$ python3 -q
>>> import numpy as np
>>> import numpy.linalg as la
>>> np.set_printoptions(precision=4, suppress=True, linewidth=200, floatmode="fixed")
>>> F = np.array([[2.3, 0.1, 1.6, 0.0], [0.7, -0.3, -0.3, 1.0], [-0.6, 1.4, -0.1, 2.6]])
>>> F.ravel(order="F")
array([ 2.3000,  0.7000, -0.6000,  0.1000, -0.3000,  1.4000,  1.6000, -0.3000, -0.1000,  0.0000,  1.0000,  2.6000])
>>> F.reshape(2, -1)
array([[ 2.3000,  0.1000,  1.6000,  0.0000,  0.7000, -0.3000],
       [-0.3000,  1.0000, -0.6000,  1.4000, -0.1000,  2.6000]])
>>> T = F.reshape(3, 2, -1)
>>> np.einsum("ihd,ihd->ih", T, T)
array([[5.3000, 2.5600],
       [0.5800, 1.0900],
       [2.3200, 6.7700]])
>>> T[:, 0]
array([[ 2.3000,  0.1000],
       [ 0.7000, -0.3000],
       [-0.6000,  1.4000]])
>>> np.einsum("ihd,jhd->hij", T, T).shape
(2, 3, 3)
>>> T.transpose(1, 0, 2)
array([[[ 2.3000,  0.1000],
        [ 0.7000, -0.3000],
        [-0.6000,  1.4000]],

       [[ 1.6000,  0.0000],
        [-0.3000,  1.0000],
        [-0.1000,  2.6000]]])
>>> T.sum(axis=1)
array([[ 3.9000,  0.1000],
       [ 0.4000,  0.7000],
       [-0.7000,  4.0000]])
>>> T = np.stack([F, 4 * F, F[::-1]])
>>> (T @ F.T).shape
(3, 3, 3)
>>> T.shape
(3, 3, 4)
>>> la.matrix_rank(T.reshape(3, -1))
np.int64(2)
>>> W1 = np.array([[1, 2, 0, 1], [0, 1, 0, 2], [1, 1, 2, 1], [2, 1, 1, 0]])
>>> b = np.array([-3, -1, 0, -3])
>>> act = np.maximum(F @ W1 + b, 0)
>>> (act > 0).astype(int)
array([[1, 1, 1, 1],
       [0, 1, 1, 0],
       [1, 1, 1, 0]])
>>> act
array([[0.9000, 5.3000, 3.2000, 1.1000],
       [0.0000, 0.8000, 0.4000, 0.0000],
       [1.5000, 1.7000, 2.4000, 0.0000]])
>>> cent = np.array([[2, 9, 5], [1, 0, 8], [4, 8, 0], [3, 3, 2]])
>>> act @ cent
array([[23.2000, 37.0000, 49.1000],
       [ 2.4000,  3.2000,  6.4000],
       [14.3000, 32.7000, 21.1000]])
>>> vec = np.array([1, 2, 3, 1])
>>> np.einsum("ij,j->i", F, vec)
array([7.3000, 0.2000, 4.5000])
>>> np.sign((F @ vec).round(6))
array([1.0000, 1.0000, 1.0000])
>>> F @ np.ones(4)
array([4.0000, 1.1000, 3.3000])
>>> F * vec
array([[ 2.3000,  0.2000,  4.8000,  0.0000],
       [ 0.7000, -0.6000, -0.9000,  1.0000],
       [-0.6000,  2.8000, -0.3000,  2.6000]])
>>> F @ (2 * vec)
array([14.6000,  0.4000,  9.0000])
>>> F @ np.eye(4)[2]
array([ 1.6000, -0.3000, -0.1000])
>>> data = np.loadtxt("mat.csv", delimiter=",")
>>> data
array([[-4.0212, -3.9619, 12.2966],
       [ 0.1892, -1.7046, 14.3779],
       [-4.8215, -4.7707, 17.2176],
       [-0.9302, -1.2832, -0.4775],
       [-1.9039, -1.7036, -2.3803],
       [-0.4260, -1.4693,  6.1623],
       [ 0.5534, -0.6187,  2.0894],
       [-0.8623, -0.7840, -6.9223],
       [-3.3839, -2.3796, -4.7567],
       [-0.8387, -2.2632, 13.9752],
       [-6.8445, -4.3562, -4.7688],
       [ 1.2072, -0.2161,  1.6833],
       [ 0.9025, -0.0475, -3.1144],
       [-8.0692, -5.5356,  1.9446],
       [-0.2294, -0.8598, -0.7983],
       [-0.8022, -0.8624, -5.3436],
       [-2.0284, -2.0682,  1.7275],
       [-3.1579, -2.9191,  4.6044],
       [-0.1721, -0.5598, -4.5395],
       [ 0.6229, -0.2495, -2.5236]])
>>> data.sum(axis=0)
array([-35.0162, -38.6130,  40.4538])
>>> round(float(la.norm(data)), 4)
37.4006
>>> la.matrix_rank(data)
np.int64(3)
>>> data.shape
(20, 3)
>>> data.mean(axis=0)
array([-1.7508, -1.9306,  2.0227])
>>> np.unravel_index(np.abs(data).argmax(), data.shape)
(np.int64(2), np.int64(2))
>>> Y = data / la.norm(data, axis=1, keepdims=True)
>>> cov = Y @ Y.T
>>> la.norm(Y, axis=1)
array([1.0000, 1.0000, 1.0000, 1.0000, 1.0000, 1.0000, 1.0000, 1.0000, 1.0000, 1.0000, 1.0000, 1.0000, 1.0000, 1.0000, 1.0000, 1.0000, 1.0000, 1.0000, 1.0000, 1.0000])
>>> (cov - 2 * np.eye(20)).round(6).argmax(axis=1)
array([ 2,  9,  0, 10,  8,  9,  1, 15,  4,  5,  4,  6, 19, 16,  4,  7, 17, 16,  7, 12])
>>> round(float(np.degrees(np.arccos(np.clip(cov[18, 4], -1, 1)))), 4)
40.8659
>>> lab = data[:, 1] > np.median(data[:, 1])
>>> u = data[lab].mean(axis=0) - data[~lab].mean(axis=0)
>>> np.argsort(-np.abs(u).round(6), kind="stable")
array([2, 0, 1])
>>> (((data - data.mean(axis=0)) @ u > 0) == lab).mean()
np.float64(0.75)
>>> Xs = (data - data.mean(axis=0)) / data.std(axis=0)
>>> Xs.std(axis=0)
array([1.0000, 1.0000, 1.0000])
>>> np.argwhere(np.abs(Xs) > 2)
array([[ 2,  2],
       [10,  0],
       [13,  0],
       [13,  1]])
>>> b = la.lstsq(np.delete(Xs, 0, axis=1), Xs[:, 0])[0]
>>> round(float(1 - np.var(Xs[:, 0] - np.delete(Xs, 0, axis=1) @ b)), 4)
1.0
>>> feats = np.loadtxt("w.csv", delimiter=",")
>>> feats
array([[1.0000, 0.5000, 0.2500, 0.1250],
       [0.5000, 1.0000, 0.5000, 0.2500],
       [0.2500, 0.5000, 1.0000, 0.5000],
       [0.1250, 0.2500, 0.5000, 1.0000]])
>>> # equal to its transpose
>>> w, vecs = la.eig(feats)
>>> np.sort(la.eigvals(feats @ feats))
array([0.1406, 0.2910, 1.0000, 4.3497])
>>> np.sort(la.eigvals(feats.T))
array([0.3750, 0.5394, 1.0000, 2.0856])
>>> np.sort(la.eigvals(la.inv(feats)))
array([0.4795, 1.0000, 1.8539, 2.6667])
>>> np.round(feats @ vecs[:, 0] - w[0] * vecs[:, 0], 4) + 0
array([0.0000, 0.0000, 0.0000, 0.0000])
>>> round(float(np.prod(w)), 4)
0.4219
>>> left, sigma, VT = la.svd(feats, full_matrices=False)
>>> np.round(VT @ VT.T, 4) + 0
array([[1.0000, 0.0000, 0.0000, 0.0000],
       [0.0000, 1.0000, 0.0000, 0.0000],
       [0.0000, 0.0000, 1.0000, 0.0000],
       [0.0000, 0.0000, 0.0000, 1.0000]])
>>> np.allclose(left * sigma @ VT, feats)
True
>>> left.shape, sigma.shape, VT.shape
((4, 4), (4,), (4, 4))
>>> np.round(np.sqrt((sigma ** 2).sum()), 4), round(la.norm(feats), 4)
(np.float64(2.4044), np.float64(2.4044))
>>> np.cumsum(sigma ** 2) / np.sum(sigma ** 2)
array([0.7524, 0.9253, 0.9757, 1.0000])
>>> np.round(left.T @ left, 4) + 0
array([[1.0000, 0.0000, 0.0000, 0.0000],
       [0.0000, 1.0000, 0.0000, 0.0000],
       [0.0000, 0.0000, 1.0000, 0.0000],
       [0.0000, 0.0000, 0.0000, 1.0000]])
>>> w, vecs = la.eigh(feats)
>>> vec = np.array([-5, 7, 9, 8])
>>> np.abs(feats).sum(axis=1).max(), round(np.abs(w).max(), 4)
(np.float64(2.25), np.float64(2.0856))
>>> vec @ feats @ vec
np.float64(314.5)
>>> (np.sign(vecs[:, -1].round(6)) == np.sign(vecs[0, -1].round(6))).astype(int)
array([1, 1, 1, 1])
>>> Y = F / np.sqrt((F ** 2).mean(axis=1, keepdims=True))
>>> la.matrix_rank(Y) == la.matrix_rank(F)
np.True_
>>> la.norm(Y, axis=1)
array([2.0000, 2.0000, 2.0000])
>>> Y[2]
array([-0.3980,  0.9287, -0.0663,  1.7247])
>>> L = la.cholesky(feats)
>>> feats / np.sqrt(np.outer(np.diag(feats), np.diag(feats)))
array([[1.0000, 0.5000, 0.2500, 0.1250],
       [0.5000, 1.0000, 0.5000, 0.2500],
       [0.2500, 0.5000, 1.0000, 0.5000],
       [0.1250, 0.2500, 0.5000, 1.0000]])
>>> round(np.prod(np.diag(L)) ** 2, 4), round(float(la.det(feats)), 4)
(np.float64(0.4219), 0.4219)
>>> L @ L.T
array([[1.0000, 0.5000, 0.2500, 0.1250],
       [0.5000, 1.0000, 0.5000, 0.2500],
       [0.2500, 0.5000, 1.0000, 0.5000],
       [0.1250, 0.2500, 0.5000, 1.0000]])
>>> L
array([[1.0000, 0.0000, 0.0000, 0.0000],
       [0.5000, 0.8660, 0.0000, 0.0000],
       [0.2500, 0.4330, 0.8660, 0.0000],
       [0.1250, 0.2165, 0.4330, 0.8660]])
>>> O, _ = la.qr(np.array([[-0.1, -0.1, -1.1], [-0.8, 0.2, -0.2], [0.5, 0.9, -2.2]]))
>>> w = np.array([2, 0, 2])
>>> A = O @ np.diag(w) @ O.T
>>> A
array([[ 1.9883,  0.0819,  0.1287],
       [ 0.0819,  1.4269, -0.9006],
       [ 0.1287, -0.9006,  0.5848]])
>>> d = la.norm(data[:, None] - data[None], axis=-1)
>>> d.shape
(20, 20)
>>> np.unravel_index(d.round(6).argmax(), d.shape)
(np.int64(2), np.int64(7))
>>> d[:5, :5]
array([[ 0.0000,  5.2110,  5.0508, 13.4130, 14.9998],
       [ 5.2110,  0.0000,  6.5247, 14.9035, 16.8884],
       [ 5.0508,  6.5247,  0.0000, 18.4505, 20.0499],
       [13.4130, 14.9035, 18.4505,  0.0000,  2.1784],
       [14.9998, 16.8884, 20.0499,  2.1784,  0.0000]])
>>> m1 = np.load("x.npy")
>>> m1
array([[ 1.1400,  0.8600, -0.4800,  1.1000],
       [-2.5500, -1.9500,  0.8500, -2.7500],
       [-1.2600, -0.8600,  1.3000, -0.2200],
       [-0.2700, -0.3100, -0.7900, -1.4300]])
>>> # looks like rank 2
>>> W1 = np.array([[3, 1, -1, 0], [-1, 1, 2, 3], [-1, -3, 0, 1], [3, 3, -1, 0]])
>>> b = np.array([-1, 0, 3, 3])
>>> act = np.maximum(m1 @ W1 + b, 0)
>>> act
array([[5.3400, 6.7400, 2.4800, 5.1000],
       [0.0000, 0.0000, 4.4000, 0.0000],
       [0.0000, 0.0000, 2.7600, 1.7200],
       [0.0000, 0.0000, 4.0800, 1.2800]])
>>> (act > 0).astype(int)
array([[1, 1, 1, 1],
       [0, 0, 1, 0],
       [0, 0, 1, 1],
       [0, 0, 1, 1]])
>>> (act > 0).mean(axis=0)
array([0.2500, 0.2500, 1.0000, 0.7500])
>>> cent = np.array([[0, 1, 3], [3, 1, 1], [0, 0, 3], [1, 2, 3]])
>>> act @ cent
array([[25.3200, 22.2800, 45.5000],
       [ 0.0000,  0.0000, 13.2000],
       [ 1.7200,  3.4400, 13.4400],
       [ 1.2800,  2.5600, 16.0800]])
>>> (act @ cent).round(6).argmax(axis=1)
array([2, 2, 2, 2])
>>> vec = np.array([1, 2, -1, 2])
>>> h = np.maximum(m1 @ vec, 0)
>>> np.maximum(m1 @ vec, 0) - np.maximum(-m1 @ vec, 0)
array([  5.5400, -12.8000,  -4.7200,  -2.9600])
>>> np.tanh(m1 @ vec)
array([ 1.0000, -1.0000, -0.9998, -0.9946])
>>> np.flatnonzero(h > 1e-9)
array([0])
>>> Y = m1 / la.norm(m1, axis=1, keepdims=True)
>>> cov = Y @ Y.T
>>> (cov - 2 * np.eye(4)).round(6).argmax(axis=1)
array([3, 2, 1, 1])
>>> la.norm(Y, axis=1)
array([1.0000, 1.0000, 1.0000, 1.0000])
>>> round(np.degrees(np.arccos(np.clip(cov[1, 2], -1, 1))), 4)
np.float64(40.6085)
>>> np.argwhere(np.triu(np.abs(cov) > 0.95, 1))
array([[0, 1]])
>>> cov
array([[ 1.0000, -0.9968, -0.8088, -0.5627],
       [-0.9968,  1.0000,  0.7592,  0.6270],
       [-0.8088,  0.7592,  1.0000, -0.0311],
       [-0.5627,  0.6270, -0.0311,  1.0000]])
